>>> import numpy as np
>>> from numpy import linalg as LA
>>> np.set_printoptions(suppress=True, linewidth=140)
>>> A = np.load("layer12.npy")
>>> A
array([[ 0,  0, -1],
       [ 0,  0, -3],
       [ 0,  0,  0]])
>>> # rows and columns are dependent
>>> rng = np.random.default_rng(214776)
>>> idx = rng.permutation(3)
>>> idx
array([0, 1, 2])
>>> other = A[idx][:, idx]
>>> other
array([[ 0,  0, -1],
       [ 0,  0, -3],
       [ 0,  0,  0]])
>>> np.diag(other)
array([0, 0, 0])
>>> np.trace(other)
np.int64(0)
>>> np.allclose(other, A)
True
>>> LA.matrix_rank(A - A[0, 0] * np.eye(3))
np.int64(1)
>>> np.round(np.sort(LA.eigvals(A)), 3)
array([0., 0., 0.])
>>> [int(LA.matrix_rank(LA.matrix_power(A, p))) for p in range(1, 4)]
[1, 0, 0]
>>> left, sv, Vt = LA.svd(A)
>>> sv.round(3)
array([3.162, 0.   , 0.   ])
>>> other = left[:, :1] @ np.diag(sv[:1]) @ Vt[:1]
>>> LA.matrix_rank(other)
np.int64(1)
>>> other.round(3)
array([[ 0.,  0., -1.],
       [ 0.,  0., -3.],
       [ 0.,  0.,  0.]])
>>> round(float(LA.norm(A - other) / LA.norm(A)), 3)
0.0
>>> other = A + rng.integers(-2, 3, (3, 1)) @ rng.integers(-2, 3, (1, 3))
>>> other
array([[ 0,  0, -1],
       [ 0, -2, -5],
       [ 0,  0,  0]])
>>> np.round(LA.svd(other - A, compute_uv=False), 3)
array([2.828, 0.   , 0.   ])
>>> np.unique(A.round(6), axis=0).shape
(3, 3)
>>> round(float(np.trace(LA.pinv(A) @ A)), 3)
1.0
>>> K = np.load("block17.npy")
>>> K
array([[-3, -2, -1],
       [ 0,  1,  2],
       [ 3,  4,  5]])
>>> # rows and columns are dependent
>>> other = np.array([[1, 1], [0, -1]])
>>> C = np.kron(other, K)
>>> LA.matrix_rank(C)
np.int64(4)
>>> idx = rng.permutation(3)
>>> idx
array([2, 0, 1])
>>> other = K[idx][:, idx]
>>> np.trace(other)
np.int64(3)
>>> np.round(np.sort(np.abs(LA.eigvals(other))), 3) + 0
array([0., 3., 6.])
>>> left, sv, Vt = LA.svd(K)
>>> np.argmax(sv[:-1] / (sv[1:] + 1e-6)) + 1
np.int64(2)
>>> sv.round(3) + 0
array([7.996, 2.251, 0.   ])
>>> other = left[:, :2] @ np.diag(sv[:2]) @ Vt[:2]
>>> LA.matrix_rank(K, rtol=0.05)
np.int64(2)
>>> round(LA.norm(K - other, 2), 3), round(float(sv[2]), 3)
(np.float64(0.0), 0.0)
>>> other.round(3) + 0
array([[-3., -2., -1.],
       [ 0.,  1.,  2.],
       [ 3.,  4.,  5.]])
>>> round(float(np.abs(K - other).max()), 3)
0.0
>>> LA.matrix_rank(other)
np.int64(2)
>>> other = np.array([[0, 5, 2], [5, -2, 0], [0, 4, -1]])
>>> LA.matrix_rank(np.vstack([K, other.T]))
np.int64(3)
>>> other.T @ K.T
array([[-10,   5,  20],
       [-15,   6,  27],
       [ -5,  -2,   1]])
>>> np.einsum("ij,ij->i", K, K)
array([14,  5, 50])
>>> data = np.loadtxt("sample19.csv", delimiter=",")
>>> data
array([[-30.186,  20.578,  10.638],
       [-29.514,  19.671,  10.199],
       [-30.292,  19.947,   8.744],
       [-30.911,  19.333,  10.596],
       [-29.559,  22.378,   9.839],
       [-30.126,  18.13 ,   8.753],
       [-30.436,  19.189,  11.855],
       [-30.757,  19.724,   7.708],
       [-30.736,  19.773,   9.703],
       [-30.846,  19.283,  11.292]])
>>> q, R = LA.qr(data)
>>> np.allclose(R.T @ R, data.T @ data)
True
>>> round(float(np.trace(q @ q.T)), 3)
3.0
>>> R.round(3)
array([[ 95.944, -62.583, -31.409],
       [  0.   ,  -3.863,  -0.288],
       [  0.   ,   0.   ,   3.787]])
>>> np.round(q @ R, 3)
array([[-30.186,  20.578,  10.638],
       [-29.514,  19.671,  10.199],
       [-30.292,  19.947,   8.744],
       [-30.911,  19.333,  10.596],
       [-29.559,  22.378,   9.839],
       [-30.126,  18.13 ,   8.753],
       [-30.436,  19.189,  11.855],
       [-30.757,  19.724,   7.708],
       [-30.736,  19.773,   9.703],
       [-30.846,  19.283,  11.292]])
>>> gram = data.T @ data
>>> np.round(np.diag(gram), 3)
array([9205.197, 3931.581, 1000.952])
>>> np.allclose(gram, gram.T)
True
>>> (data @ data.T).shape
(10, 10)
>>> other = np.c_[data[:, :1] @ np.array([[3]]), np.array([-3, -2, -3, -2, -3, 4, -3, -1, 3, -4])]
>>> other.round(3)
array([[-90.558,  -3.   ],
       [-88.542,  -2.   ],
       [-90.876,  -3.   ],
       [-92.733,  -2.   ],
       [-88.677,  -3.   ],
       [-90.378,   4.   ],
       [-91.308,  -3.   ],
       [-92.271,  -1.   ],
       [-92.208,   3.   ],
       [-92.538,  -4.   ]])
>>> np.round(LA.norm(other - data @ LA.lstsq(data, other)[0], axis=0), 3) + 0
array([0.   , 6.467])
>>> LA.matrix_rank(other)
np.int64(2)
>>> np.round(LA.norm(LA.qr(data)[0].T @ other, axis=0) ** 2 / ((other ** 2).sum(axis=0) + 1e-12), 3)
array([1.   , 0.514])
>>> np.round(LA.lstsq(data, other[:, 0])[0], 3) + 0
array([3., 0., 0.])
>>> LA.matrix_rank(np.c_[data, other])
np.int64(4)
>>> Xs = data - data.mean(axis=0)
>>> left, sv, Vt = LA.svd(Xs, full_matrices=False)
>>> round((sv ** 2).sum() ** 2 / (sv ** 4).sum(), 3)
np.float64(2.226)
>>> LA.matrix_rank(Xs)
np.int64(3)
>>> np.round(np.abs(Vt[-1]), 3)
array([0.97 , 0.242, 0.023])
>>> sv.round(3)
array([3.791, 3.394, 1.305])
>>> np.searchsorted(np.cumsum(sv ** 2) / (sv ** 2).sum(), 0.9) + 1
np.int64(2)
>>> np.abs(Vt[0]).argmax()
np.int64(2)
>>> Xs = data - data.mean(axis=0)
>>> V = LA.svd(Xs)[2][:1]
>>> other = Xs - Xs @ V.T @ V
>>> LA.norm(other, axis=1).round(6).argmax()
np.int64(4)
>>> np.round(np.diag(V.T @ V), 3) + 0
array([0.001, 0.   , 0.999])
>>> np.round(np.cov(Xs @ V.T, rowvar=False), 3)
np.float64(1.597)
>>> round(float(LA.norm(other) / LA.norm(Xs)), 3)
0.692
>>> m1 = np.array([[4.0, 3.0, 2.0], [3.0, 12.0, 6.0], [2.0, 6.0, 7.0]])
>>> m1
array([[ 4.,  3.,  2.],
       [ 3., 12.,  6.],
       [ 2.,  6.,  7.]])
>>> # equal to its transpose
>>> other = np.array([[-3, 5, -5], [-2, -4, 5]])
>>> C = np.kron(other, m1)
>>> C.shape
(6, 9)
>>> LA.matrix_rank(C)
np.int64(6)
>>> round(LA.norm(C, 2), 3), np.round(LA.norm(other, 2) * LA.norm(m1, 2), 3)
(np.float64(162.724), np.float64(162.724))
>>> C
array([[-12.,  -9.,  -6.,  20.,  15.,  10., -20., -15., -10.],
       [ -9., -36., -18.,  15.,  60.,  30., -15., -60., -30.],
       [ -6., -18., -21.,  10.,  30.,  35., -10., -30., -35.],
       [ -8.,  -6.,  -4., -16., -12.,  -8.,  20.,  15.,  10.],
       [ -6., -24., -12., -12., -48., -24.,  15.,  60.,  30.],
       [ -4., -12., -14.,  -8., -24., -28.,  10.,  30.,  35.]])
>>> F = np.load("m.npy")
>>> F
array([[2, 3, 2, 3, 2, 3],
       [5, 5, 5, 5, 5, 5],
       [5, 3, 5, 3, 5, 3],
       [2, 3, 2, 3, 2, 3],
       [5, 5, 5, 5, 5, 5],
       [5, 3, 5, 3, 5, 3]])
>>> r0, r1 = F[2], F[4]
>>> r0 @ r0
np.int64(102)
>>> p = (r0 @ r1) / (r0 @ r0) * r0
>>> np.round(r1 - p, 3)
array([-0.882,  1.471, -0.882,  1.471, -0.882,  1.471])
>>> round(float((r1 - p) @ r0), 3)
-0.0
>>> LA.matrix_rank(np.outer(r0, r1))
np.int64(1)
>>> np.outer(r0, r1)
array([[25, 25, 25, 25, 25, 25],
       [15, 15, 15, 15, 15, 15],
       [25, 25, 25, 25, 25, 25],
       [15, 15, 15, 15, 15, 15],
       [25, 25, 25, 25, 25, 25],
       [15, 15, 15, 15, 15, 15]])
>>> np.abs(np.diag(LA.qr(F)[1])) > 1e-9
array([ True,  True, False, False, False, False])
>>> np.unique(F.round(6), axis=0).shape
(3, 6)
>>> w1 = np.array([[3, 3, 3], [0, 6, 2], [0, 4, 6], [9, 7, 0], [9, 9, 1], [5, 7, 5]])
>>> beta = np.array([-9, 2, 1])
>>> H = np.maximum(F @ w1 + beta, 0)
>>> (H > 0).astype(int)
array([[1, 1, 1],
       [1, 1, 1],
       [1, 1, 1],
       [1, 1, 1],
       [1, 1, 1],
       [1, 1, 1]])
>>> LA.matrix_rank(H)
np.int64(3)
>>> H
array([[ 57,  94,  42],
       [121, 182,  86],
       [ 93, 142,  72],
       [ 57,  94,  42],
       [121, 182,  86],
       [ 93, 142,  72]])
>>> (H > 0).mean(axis=0)
array([1., 1., 1.])
>>> C = np.array([[-3, -1, -2], [1, 0, 3], [1, 2, 2]])
>>> (H @ C).round(6).argmax(axis=1)
array([2, 2, 2, 2, 2, 2])
>>> w1 @ C
array([[ -3,   3,   9],
       [  8,   4,  22],
       [ 10,  12,  24],
       [-20,  -9,   3],
       [-17,  -7,  11],
       [ -3,   5,  21]])
